% ipython --no-banner

In [1]: import numpy as np

In [2]: from numpy import linalg as LA

In [3]: np.set_printoptions(suppress=True, linewidth=160)

In [4]: tidy = lambda a: np.round(a, 1) + 0

In [5]: A2 = np.array([[1.7, 0.2],
   ...:     [-0.1, 0.0],
   ...:     [0.3, 1.1],
   ...:     [0.3, -0.8],
   ...:     [0.4, -0.4],
   ...:     [-1.7, -1.7]])

In [6]: W2 = np.array([[-0.1, 1.2, 0.9, 0.8], [0.2, 0.2, 0.5, 0.3]])

In [7]: E = A2 @ W2

In [8]: tidy(E)
Out[8]: 
array([[-0.1,  2.1,  1.6,  1.4],
       [ 0. , -0.1, -0.1, -0.1],
       [ 0.2,  0.6,  0.8,  0.6],
       [-0.2,  0.2, -0.1,  0. ],
       [-0.1,  0.4,  0.2,  0.2],
       [-0.2, -2.4, -2.4, -1.9]])

In [9]: rng = np.random.default_rng(4617)

In [10]: F = np.eye(3, dtype=int)[rng.permutation(3)] * np.array([6, 0, -1])

In [11]: F
Out[11]: 
array([[ 6,  0,  0],
       [ 0,  0,  0],
       [ 0,  0, -1]])

In [12]: U, sv, Vh = LA.svd(F)

In [13]: evecs = Vh[:(sv > 1e-8).sum()]

In [14]: x0 = F[2] + -1 * F[0] + rng.integers(2) * np.eye(3)[0]

In [15]: x0
Out[15]: array([-5.,  0., -1.])

In [16]: np.diag(evecs.T @ evecs)
Out[16]: array([1., 0., 1.])

In [17]: np.allclose(evecs.T @ evecs @ x0, x0)
Out[17]: True

In [18]: LA.matrix_rank(np.vstack([F, x0]))
Out[18]: np.int64(2)

In [19]: tidy(F @ LA.pinv(F) @ F)
Out[19]: 
array([[ 6.,  0.,  0.],
       [ 0.,  0.,  0.],
       [ 0.,  0., -1.]])

In [20]: np.abs(np.diag(LA.qr(F)[1])) > 1e-9
Out[20]: array([ True, False,  True])

In [21]: LA.lstsq(F[:-1].T, F[-1])[2]
Out[21]: np.int32(1)

In [22]: feats = np.array([[6, 8, 4, -2, 2],
    ...:     [11, 15, -6, -10, 0],
    ...:     [0, -1, 7, 3, 3],
    ...:     [-4, 0, 15, 12, -4]])

In [23]: feats
Out[23]: 
array([[  6,   8,   4,  -2,   2],
       [ 11,  15,  -6, -10,   0],
       [  0,  -1,   7,   3,   3],
       [ -4,   0,  15,  12,  -4]])

In [24]: U, sv, Vh = LA.svd(feats)

In [25]: evecs = Vh[:(sv > 1e-8).sum()]

In [26]: x0 = feats[0] + 2 * feats[3] + rng.integers(2) * np.eye(5)[3]

In [27]: x0
Out[27]: array([-2.,  8., 34., 22., -6.])

In [28]: tidy(LA.norm(x0 - evecs.T @ evecs @ x0))
Out[28]: np.float64(0.0)

In [29]: tidy(np.diag(evecs.T @ evecs))
Out[29]: array([0.3, 0.7, 0.8, 0.4, 0.7])

In [30]: A2 = np.array([[0, 0, 0, 2, 0, 0],
    ...:     [0, 0, 1, 1, 1, 0],
    ...:     [2, 1, 2, 1, 1, 2],
    ...:     [0, 1, 0, 0, 1, 2],
    ...:     [0, 1, 0, 0, 1, 2],
    ...:     [0, 2, 1, 2, 1, 0]])

In [31]: J = np.tril(A2)

In [32]: J
Out[32]: 
array([[0, 0, 0, 0, 0, 0],
       [0, 0, 0, 0, 0, 0],
       [2, 1, 2, 0, 0, 0],
       [0, 1, 0, 0, 0, 0],
       [0, 1, 0, 0, 1, 0],
       [0, 2, 1, 2, 1, 0]])

In [33]: tidy(np.sort(LA.eigvals(J)))
Out[33]: array([0., 0., 0., 0., 1., 2.])

In [34]: np.prod(np.diag(J)), tidy(LA.det(J))
Out[34]: (np.int64(0), np.float64(0.0))

In [35]: r = LA.matrix_rank(J)

In [36]: r
Out[36]: np.int64(4)

In [37]: null = LA.svd(J)[2][r:].T

In [38]: [int(LA.matrix_rank(J[:i])) for i in range(1, len(J) + 1)]
Out[38]: [0, 0, 1, 2, 3, 4]

In [39]: null.shape
Out[39]: (6, 2)

In [40]: [round(float(x), 1) for x in LA.svd(J, compute_uv=False)[:3]]
Out[40]: [3.8, 2.4, 1.1]

In [41]: LA.cond(J) > 100
Out[41]: np.True_

In [42]: M = np.load("case18.npy")

In [43]: M
Out[43]: 
array([[0, 0, 1],
       [0, 0, 0],
       [1, 0, 0]])

In [44]: np.trace(M @ M @ M) // 6
Out[44]: np.int64(0)

In [45]: M @ M
Out[45]: 
array([[1, 0, 0],
       [0, 0, 0],
       [0, 0, 1]])

In [46]: Lm = np.diag(M.sum(axis=1)) - M

In [47]: Lm
Out[47]: 
array([[ 1,  0, -1],
       [ 0,  0,  0],
       [-1,  0,  1]])

In [48]: (LA.eigvalsh(Lm) < 1e-8).sum()
Out[48]: np.int64(2)

In [49]: round(LA.det(Lm[1:, 1:]))
Out[49]: 0

In [50]: r = LA.matrix_rank(Lm)

In [51]: r
Out[51]: np.int64(1)

In [52]: null = LA.svd(Lm)[2][r:].T

In [53]: [int(LA.matrix_rank(Lm[:, :j + 1])) for j in range(3)]
Out[53]: [1, 1, 1]

In [54]: null.shape
Out[54]: (3, 2)

In [55]: [int(LA.matrix_rank(Lm[:i])) for i in range(1, len(Lm) + 1)]
Out[55]: [1, 1, 1]

In [56]: LA.matrix_rank(Lm.T @ Lm), LA.matrix_rank(Lm @ Lm.T)
Out[56]: (np.int64(1), np.int64(1))

In [57]: tidy(np.trace(LA.pinv(M) @ M))
Out[57]: np.float64(2.0)

In [58]: LA.lstsq(M[:-1].T, M[-1])[2]
Out[58]: np.int32(1)

In [59]: np.abs(np.diag(LA.qr(M)[1])) > 1e-9
Out[59]: array([ True, False,  True])

In [60]: mat = np.array([[-0.5, -0.4, 0.3, 1.4, 0.1, 1.1, 0.7],
    ...:     [-0.6, -0.5, -0.1, -0.3, 1.1, 0.7, 0.3],
    ...:     [-0.6, 0.3, 0.0, -0.1, -1.3, -1.2, -0.2],
    ...:     [-0.6, -0.7, -0.1, -0.6, 0.7, 0.9, 0.6],
    ...:     [0.2, 0.3, 0.9, -0.1, -2.1, 0.1, -0.2]])

In [61]: tidy(LA.norm(mat, "nuc"))
Out[61]: np.float64(8.1)

In [62]: tidy(LA.norm(mat, 2))
Out[62]: np.float64(3.3)

In [63]: LA.norm(mat, axis=1).argmax()
Out[63]: np.int64(4)

In [64]: tidy(LA.norm(mat, axis=0))
Out[64]: array([1.2, 1. , 1. , 1.6, 2.8, 2. , 1. ])

In [65]: ang = np.radians(180)

In [66]: R = np.eye(7)

In [67]: R[5, 5] = R[4, 4] = np.cos(ang)

In [68]: R[5, 4], R[4, 5] = -np.sin(ang), np.sin(ang)

In [69]: tidy(R)
Out[69]: 
array([[ 1.,  0.,  0.,  0.,  0.,  0.,  0.],
       [ 0.,  1.,  0.,  0.,  0.,  0.,  0.],
       [ 0.,  0.,  1.,  0.,  0.,  0.,  0.],
       [ 0.,  0.,  0.,  1.,  0.,  0.,  0.],
       [ 0.,  0.,  0.,  0., -1.,  0.,  0.],
       [ 0.,  0.,  0.,  0.,  0., -1.,  0.],
       [ 0.,  0.,  0.,  0.,  0.,  0.,  1.]])

In [70]: A2 = mat @ R.T

In [71]: tidy(A2)
Out[71]: 
array([[-0.5, -0.4,  0.3,  1.4, -0.1, -1.1,  0.7],
       [-0.6, -0.5, -0.1, -0.3, -1.1, -0.7,  0.3],
       [-0.6,  0.3,  0. , -0.1,  1.3,  1.2, -0.2],
       [-0.6, -0.7, -0.1, -0.6, -0.7, -0.9,  0.6],
       [ 0.2,  0.3,  0.9, -0.1,  2.1, -0.1, -0.2]])

In [72]: np.allclose(LA.norm(mat, axis=1), LA.norm(A2, axis=1))
Out[72]: True

In [73]: tidy(LA.det(R)), np.trace(R)
Out[73]: (np.float64(1.0), np.float64(3.0))

In [74]: np.allclose(mat @ mat.T, A2 @ A2.T)
Out[74]: True

In [75]: U, sv, Vh = LA.svd(mat, full_matrices=False)

In [76]: tidy(sv / sv[0])
Out[76]: array([1. , 0.6, 0.4, 0.3, 0.1])

In [77]: np.allclose(U * sv @ Vh, mat)
Out[77]: True

In [78]: tidy(U.T @ mat @ Vh.T)
Out[78]: 
array([[3.3, 0. , 0. , 0. , 0. ],
       [0. , 2.1, 0. , 0. , 0. ],
       [0. , 0. , 1.4, 0. , 0. ],
       [0. , 0. , 0. , 1.1, 0. ],
       [0. , 0. , 0. , 0. , 0.3]])

In [79]: tidy(np.cumsum(sv ** 2) / np.sum(sv ** 2))
Out[79]: array([0.6, 0.8, 0.9, 1. , 1. ])
